>>> import numpy as np
>>> import numpy.linalg as la
>>> np.set_printoptions(precision=2, suppress=True, linewidth=100, sign=" ")
>>> F = np.load("arr.npy")
>>> print(F)
[[ 5 -5 -4 -4]
 [-3  4  4  4]
 [ 5 -5 -4 -4]
 [ 2  0 -2 -3]
 [-1 -2  0  0]
 [ 4  1 -4 -3]
 [ 1 -5 -4 -3]
 [ 4  1  1  2]
 [ 3  5  3 -4]
 [ 5 -4 -1 -3]
 [ 0 -4  1 -3]
 [ 2 -2 -4 -2]]
>>> # row 2 repeats row 0
>>> f, g = F[1], F[2]
>>> print(f @ g)
-67
>>> pr = (f @ g) / (f @ f) * f
>>> print(la.matrix_rank(np.outer(f, g)))
1
>>> print(g - pr)
[ 1.47 -0.3   0.7   0.7 ]
>>> Xs = F - F.mean(axis=1)
Traceback (most recent call last):
  File "<python-input-11>", line 1, in <module>
    Xs = F - F.mean(axis=1)
         ~~^~~~~~~~~~~~~~~~
ValueError: operands could not be broadcast together with shapes (12,4) (12,) 
>>> Xs = F - F.mean(axis=0)
>>> Uu, s, Vh = la.svd(Xs, full_matrices=False)
>>> print(np.abs(Vh[0]).argmax())
1
>>> print(np.round(Xs.mean(axis=0), 2) + 0)
[ 0.  0.  0.  0.]
>>> print(Vh[0] * np.sign(Vh[0, np.abs(Vh[0]).argmax()]))
[-0.35  0.64  0.55  0.41]
>>> print(s ** 2 / (s ** 2).sum())
[ 0.66  0.19  0.08  0.07]
>>> print(np.searchsorted(np.cumsum(s ** 2) / (s ** 2).sum(), 0.9) + 1)
3
>>> print(s)
[ 15.82   8.57   5.47   5.08]
>>> print((np.sign(Uu[:, 0]) == np.sign(Uu[0, 0])).astype(int))
[ 1  0  1  0  0  1  1  0  0  1  1  1]
>>> print(np.abs(Uu[:, 0]).argmax())
1
>>> print(la.matrix_rank(Xs))
4
>>> mat = np.load("sample7.npy")
>>> print(mat)
[[ 0.  0.  0.  0.  0.  0.  0.  0.  0.  2.]
 [ 0.  0.  0.  0.  0.  0.  0.  0.  0.  5.]
 [ 0.  0.  0.  0.  0.  0.  0.  0.  0.  2.]
 [ 0.  0.  0.  0.  0.  0.  0.  0.  0.  3.]
 [ 0.  0.  0.  0.  0.  0.  0.  0.  0.  0.]
 [ 0.  0.  0.  0.  0.  0.  0.  0.  0.  5.]
 [ 0.  0.  0.  0.  0.  0.  0.  0.  0.  0.]
 [ 0.  0.  0.  0.  0.  0.  0.  0.  0.  3.]
 [ 0.  0.  0.  0.  0.  0.  0.  0.  0.  2.]
 [ 2.  5.  2.  3.  0.  5.  0.  3.  2.  0.]]
>>> rank = la.matrix_rank(mat)
>>> print(rank)
2
>>> ns = la.svd(mat)[2][rank:].T
>>> print(ns @ ns.T)
[[ 0.95 -0.13 -0.05 -0.08  0.   -0.13  0.   -0.08 -0.05  0.  ]
 [-0.13  0.69 -0.13 -0.19  0.   -0.31  0.   -0.19 -0.13  0.  ]
 [-0.05 -0.13  0.95 -0.08  0.   -0.13  0.   -0.08 -0.05  0.  ]
 [-0.08 -0.19 -0.08  0.89  0.   -0.19  0.   -0.11 -0.08  0.  ]
 [ 0.    0.    0.    0.    1.    0.    0.    0.    0.    0.  ]
 [-0.13 -0.31 -0.13 -0.19  0.    0.69  0.   -0.19 -0.13  0.  ]
 [ 0.    0.    0.    0.    0.    0.    1.    0.    0.    0.  ]
 [-0.08 -0.19 -0.08 -0.11  0.   -0.19  0.    0.89 -0.08  0.  ]
 [-0.05 -0.13 -0.05 -0.08  0.   -0.13  0.   -0.08  0.95  0.  ]
 [ 0.    0.    0.    0.    0.    0.    0.    0.    0.    0.  ]]
>>> print(la.matrix_rank(mat.T @ mat), la.matrix_rank(mat @ mat.T))
2 2
>>> print(ns.shape)
(10, 8)
>>> x = np.array([5, 4, 4, 0])
>>> y = F @ x
>>> print(y)
[-11  17 -11   2 -13   8 -31  28  47   5 -12 -14]
>>> rng = np.random.default_rng(332)
>>> y = y + 0.1 * rng.normal(size=12)
>>> print(y)
[-11.01  17.02 -11.04   2.06 -13.04   7.92 -31.21  27.86  47.22   5.13 -11.91 -14.  ]
>>> b, *_ = la.lstsq(F, y)
>>> print(np.round(F.T @ (y - F @ b), 2) + 0)
[ 0.  0.  0.  0.]
>>> print(b.round())
[ 5.  4.  4. -0.]
>>> print([round(float(la.norm(la.solve(F.T @ F + lam * np.eye(4), F.T @ y))), 2) for lam in (0, 1, 10, 100)])
[7.57, 7.45, 6.6, 3.42]
>>> feats = np.load("block9.npy")
>>> print(feats)
[[ 1 -1 -1  1 -1  1  1 -1]
 [ 1 -1  1 -1 -1  1 -1  1]
 [ 1  1 -1 -1  1  1 -1 -1]
 [ 1 -1 -1  1  1 -1 -1  1]
 [ 1  1  1  1 -1 -1 -1 -1]]
>>> other = feats + rng.integers(-2, 3, (5, 1)) @ rng.integers(-2, 3, (1, 8))
>>> print(other)
[[ 2 -1  1  2 -3  0  0 -2]
 [ 1 -1  1 -1 -1  1 -1  1]
 [ 3  1  3  1 -3 -1 -3 -3]
 [ 1 -1 -1  1  1 -1 -1  1]
 [ 0  1 -1  0  1  0  0  0]]
>>> print(np.abs(other - feats).sum(axis=1))
[  9   0  18   0   9]
>>> print(np.round(la.svd(other - feats, compute_uv=False), 2) + 0)
[ 8.83  0.    0.    0.    0.  ]
>>> print(other - feats)
[[ 1  0  2  1 -2 -1 -1 -1]
 [ 0  0  0  0  0  0  0  0]
 [ 2  0  4  2 -4 -2 -2 -2]
 [ 0  0  0  0  0  0  0  0]
 [-1  0 -2 -1  2  1  1  1]]
>>> Xs = (F - F.mean(axis=0)) / F.std(axis=0)
>>> print(np.argwhere(np.abs(Xs) > 2))
[[ 1  0]
 [ 1  3]]
>>> b = la.lstsq(np.delete(Xs, 1, axis=1), Xs[:, 1])[0]
>>> print(b)
[ 0.16  0.65  0.19]
>>> data = np.load("m.npy")
>>> print(data)
[[  4   4   4   4   4   4   4]
 [  4   8   8   8   8   8   8]
 [  4   8  12  12  12  12  12]
 [  4   8  12  16  16  16  16]
 [  4   8  12  16  20  20  20]
 [  4   8  12  16  20  24  24]
 [  4   8  12  16  20  24  28]]
>>> # symmetric, so the eigenvalues are real
>>> C2 = data.T @ data
>>> print(np.trace(C2), (data ** 2).sum())
8512 8512
>>> print(C2)
[[  112   208   288   352   400   432   448]
 [  208   400   560   688   784   848   880]
 [  288   560   800   992  1136  1232  1280]
 [  352   688   992  1248  1440  1568  1632]
 [  400   784  1136  1440  1680  1840  1920]
 [  432   848  1232  1568  1840  2032  2128]
 [  448   880  1280  1632  1920  2128  2240]]
>>> A = np.load("a.npy")
>>> print(A)
[[-0.12 -0.22  0.1   0.02 -0.2   0.16 -0.24  0.36  0.3 ]
 [ 0.36  0.66 -0.3  -0.06  0.6  -0.48  0.72 -1.08 -0.9 ]
 [ 1.38  2.53 -1.15 -0.23  2.3  -1.84  2.76 -4.14 -3.45]
 [ 0.06  0.11 -0.05 -0.01  0.1  -0.08  0.12 -0.18 -0.15]
 [-0.24 -0.44  0.2   0.04 -0.4   0.32 -0.48  0.72  0.6 ]
 [ 0.36  0.66 -0.3  -0.06  0.6  -0.48  0.72 -1.08 -0.9 ]
 [-1.14 -2.09  0.95  0.19 -1.9   1.52 -2.28  3.42  2.85]
 [-0.36 -0.66  0.3   0.06 -0.6   0.48 -0.72  1.08  0.9 ]]
>>> Uu, s, Vh = la.svd(A)
>>> print(np.argmax(s[:-1] / (s[1:] + 1e-6)) + 1)
1
>>> other = Uu[:, :1] @ np.diag(s[:1]) @ Vh[:1]
>>> print(round(float(la.norm(A - other) / la.norm(A)), 2))
0.0
>>> print(round(float(la.norm(A - other, 2)), 2), round(float(s[1]), 2))
0.0 0.0
>>> print(la.matrix_rank(A, rtol=0.05))
1
>>> print(la.matrix_rank(other))
1
>>> print([round(float(la.det(mat[:i, :i])), 2) + 0 for i in range(1, 11)])
[0.0, 0.0, 0.0, 0.0, 0.0, 0.0, 0.0, 0.0, 0.0, 0.0]
>>> K = np.loadtxt("w.csv", delimiter=",")
>>> print(K)
[[  0.   0.   6.   3.   8.  15.   2.   5.   2.   0.]
 [  6.   0.   8.   6.   4.  12.   2.   4.   6.   8.]
 [  8.   9.   0.   3.   1.   0.   1.   0.   0.   9.]
 [  6.   0.   5.   2.   3.  18.   7.   6.   3.   8.]
 [  0.   5.   8.   7.   1.  27.   4.   9.   0.   6.]
 [  9.   1.   8.   8.   2.   0.   1.   0.   1.   8.]
 [  2.   8.   4.   1.   6.   9.   4.   3.   3.   1.]]
>>> ang = np.radians(60)
>>> r_ = np.eye(10)
>>> r_[9, 9] = r_[2, 2] = np.cos(ang)
>>> r_[9, 2], r_[2, 9] = -np.sin(ang), np.sin(ang)
>>> print(r_)
[[ 1.    0.    0.    0.    0.    0.    0.    0.    0.    0.  ]
 [ 0.    1.    0.    0.    0.    0.    0.    0.    0.    0.  ]
 [ 0.    0.    0.5   0.    0.    0.    0.    0.    0.    0.87]
 [ 0.    0.    0.    1.    0.    0.    0.    0.    0.    0.  ]
 [ 0.    0.    0.    0.    1.    0.    0.    0.    0.    0.  ]
 [ 0.    0.    0.    0.    0.    1.    0.    0.    0.    0.  ]
 [ 0.    0.    0.    0.    0.    0.    1.    0.    0.    0.  ]
 [ 0.    0.    0.    0.    0.    0.    0.    1.    0.    0.  ]
 [ 0.    0.    0.    0.    0.    0.    0.    0.    1.    0.  ]
 [ 0.    0.   -0.87  0.    0.    0.    0.    0.    0.    0.5 ]]
>>> other = K @ r_.T
>>> print(la.svd(K, compute_uv=False), la.svd(other, compute_uv=False))
[ 48.75  20.47  11.44   9.48   7.53   3.45   2.97] [ 48.75  20.47  11.44   9.48   7.53   3.45   2.97]
>>> print(round(la.det(r_), 2), np.trace(r_))
1.0 9.0
>>> print(np.allclose(la.norm(K, axis=1), la.norm(other, axis=1)))
True
